>>> import numpy as np
>>> import numpy.linalg as la
>>> np.set_printoptions(precision=1, suppress=True, linewidth=200, sign=" ")
>>> B = np.array([[-1, 1], [-2, -1], [0, 1], [0, -2]])
>>> Z = np.array([[-1, 0, 0], [-1, 3, 3]])
>>> F = B @ Z
>>> F
array([[ 0,  3,  3],
       [ 3, -3, -3],
       [-1,  3,  3],
       [ 2, -6, -6]])
>>> np.round(la.svd(F, compute_uv=False), 1) + 0
array([ 11.6,   2.1,   0. ])
>>> F[:, 3]
Traceback (most recent call last):
  File "<python-input-8>", line 1, in <module>
    F[:, 3]
    ~^^^^^^
IndexError: index 3 is out of bounds for axis 1 with size 3
>>> round(float(la.norm(F)), 1)
11.8
>>> F.mean(axis=0)
array([ 1. , -0.8, -0.8])
>>> np.count_nonzero(F)
np.int64(11)
>>> F.sum(axis=1)
array([  6,  -3,   5, -10])
>>> np.abs(F).max()
np.int64(6)
>>> print(F.shape)
(4, 3)
>>> K = np.loadtxt("run1.csv", delimiter=",")
>>> K
array([[ 0.,  2.,  2.],
       [ 2.,  0.,  2.],
       [ 2.,  2.,  0.]])
>>> O, Rm = la.qr(K)
>>> Rm
array([[-2.8, -1.4, -1.4],
       [ 0. ,  2.4,  0.8],
       [ 0. ,  0. , -2.3]])
>>> print(round(float(np.trace(O @ O.T)), 1))
3.0
>>> np.allclose(Rm.T @ Rm, K.T @ K)
True
>>> np.round(O @ Rm, 1) + 0
array([[ 0.,  2.,  2.],
       [ 2.,  0.,  2.],
       [ 2.,  2.,  0.]])
>>> x0 = np.array([-3, 0, 0])
>>> y = Rm @ x0
>>> coef, lr = np.zeros(3), 1 / la.norm(Rm, 2) ** 2
>>> for i in range(20):
...     coef -= lr * Rm.T @ (Rm @ coef - y)
...     if i % 5 == 0: print(i, round(la.norm(Rm @ coef - y), 1))
... 
0 3.7
5 0.9
10 0.2
15 0.0
>>> np.round(la.cond(Rm), 1)
np.float64(2.0)
>>> coef.round(1) + 0
array([-3.,  0.,  0.])
>>> rng = np.random.default_rng(8191)
>>> B = K + rng.integers(-2, 3, (3, 1)) @ rng.integers(-2, 3, (1, 3))
>>> B
array([[-2.,  6.,  6.],
       [ 1.,  2.,  4.],
       [ 0.,  6.,  4.]])
>>> print(la.matrix_rank(B - K, tol=1e-8))
1
>>> sig = 5 * 0.5 ** np.arange(3)
>>> O, _ = la.qr(np.array([[-1.0, 1.0, -0.7], [1.7, 0.8, -0.7], [0.2, 0.1, -1.5]]))
>>> arr = rng.normal(size=(21, 3)) * sig @ O
>>> arr.round(1) + 0
array([[  3. ,   4.4,   0.5],
       [ -3.2,  -1.7,  -0.9],
       [ -1.1,  -1.8,   3.1],
       [ -2.4,   2.3,   0.6],
       [ -1.5,  -4.7,  -1.1],
       [  4. ,   4.7,  -0.8],
       [ -4. ,   1. ,   1.1],
       [  1.9,  -3.7,  -0.6],
       [ -0.6,  -2. ,  -1.3],
       [  0.8,  -4.2,   1.8],
       [ -7.7, -11. ,   0.2],
       [ -2.3,  -4.9,   0. ],
       [  1.1,   0.3,   1.9],
       [  6.6,  -2.3,  -0.4],
       [  0.4,  -2.2,   0.8],
       [ -1.6,  -4.2,  -0.5],
       [ -1.1,  -7.2,  -1.1],
       [  2.1,  10.2,  -0.4],
       [  1.9,  -0.6,  -0.7],
       [  3.2,  -3.8,  -0.9],
       [  4.6,   1.6,  -1.5]])
>>> Xc = arr - arr.mean(axis=0)
>>> evecs = la.svd(Xc)[2][:2]
>>> B = Xc - Xc @ evecs.T @ evecs
>>> print((Xc @ evecs.T).std(axis=0))
[ 4.8  2.6]
>>> np.round(np.cov(Xc @ evecs.T, rowvar=False), 1) + 0
array([[ 24.5,   0. ],
       [  0. ,   7.2]])
>>> la.norm(B, axis=1).round(6).argmax()
np.int64(2)
>>> M = np.load("block5.npy")
>>> M
array([[ 0.1,  0. ,  0. , -1. ],
       [ 0. ,  1. ,  0. ,  0. ],
       [ 0. ,  0. ,  1. ,  0. ],
       [ 1. ,  0. ,  0. ,  0.1]])
>>> np.sort(np.abs(la.eigvals(M)))
array([ 1.,  1.,  1.,  1.])
>>> round(float(np.abs(la.eigvals(M)).max()), 1)
1.0
>>> (M + M.T) / 2
array([[ 0.1,  0. ,  0. ,  0. ],
       [ 0. ,  1. ,  0. ,  0. ],
       [ 0. ,  0. ,  1. ,  0. ],
       [ 0. ,  0. ,  0. ,  0.1]])
>>> assert M == M.T
Traceback (most recent call last):
  File "<python-input-47>", line 1, in <module>
    assert M == M.T
           ^^^^^^^^
ValueError: The truth value of an array with more than one element is ambiguous. Use a.any() or a.all()
>>> print(round(la.det(M), 1))
1.0
>>> round(float(np.trace(M)), 1)
2.1
>>> (M - M.T) / 2
array([[ 0.,  0.,  0., -1.],
       [ 0.,  0.,  0.,  0.],
       [ 0.,  0.,  0.,  0.],
       [ 1.,  0.,  0.,  0.]])
>>> feats = np.loadtxt("layer17.csv", delimiter=",")
>>> print(feats)
[[ 0.1  0.3  0.1  0.1]
 [ 0.3  0.6  0.3  0.3]
 [ 0.1  0.3  0.1  0.1]
 [ 0.1  0.3  0.1  0.1]]
>>> x0 = np.array([8, 6, 9, -1])
>>> np.round((x0 - feats @ x0) @ (feats @ x0), 1)
np.float64(-0.0)
>>> U, sig, Vh = la.svd(feats)
>>> np.argmax(sig[:-1] / (sig[1:] + 1e-6)) + 1
np.int64(1)
>>> sig.round(1) + 0
array([ 1.,  0.,  0.,  0.])
>>> B = U[:, :1] @ np.diag(sig[:1]) @ Vh[:1]
>>> np.round(la.norm(feats - B) / la.norm(feats), 1)
np.float64(0.0)
>>> np.round(np.abs(feats - B).max(), 1)
np.float64(0.0)
>>> la.matrix_rank(B)
np.int64(1)
>>> feats.mean(axis=0)
array([ 0.2,  0.4,  0.2,  0.2])
>>> feats.sum(axis=1)
array([ 0.7,  1.4,  0.7,  0.7])
>>> np.count_nonzero(feats)
np.int64(16)
>>> np.round(la.svd(feats, compute_uv=False), 1) + 0
array([ 1.,  0.,  0.,  0.])
>>> U, sig, Vh = la.svd(feats)
>>> evecs = Vh[:(sig > 1e-8).sum()]
>>> x0 = feats[0] + 5 * feats[3] + rng.integers(2) * np.eye(4)[3]
>>> x0
array([ 0.8,  1.7,  0.8,  1.8])
>>> evecs.T @ evecs
array([[ 0.1,  0.3,  0.1,  0.1],
       [ 0.3,  0.6,  0.3,  0.3],
       [ 0.1,  0.3,  0.1,  0.1],
       [ 0.1,  0.3,  0.1,  0.1]])
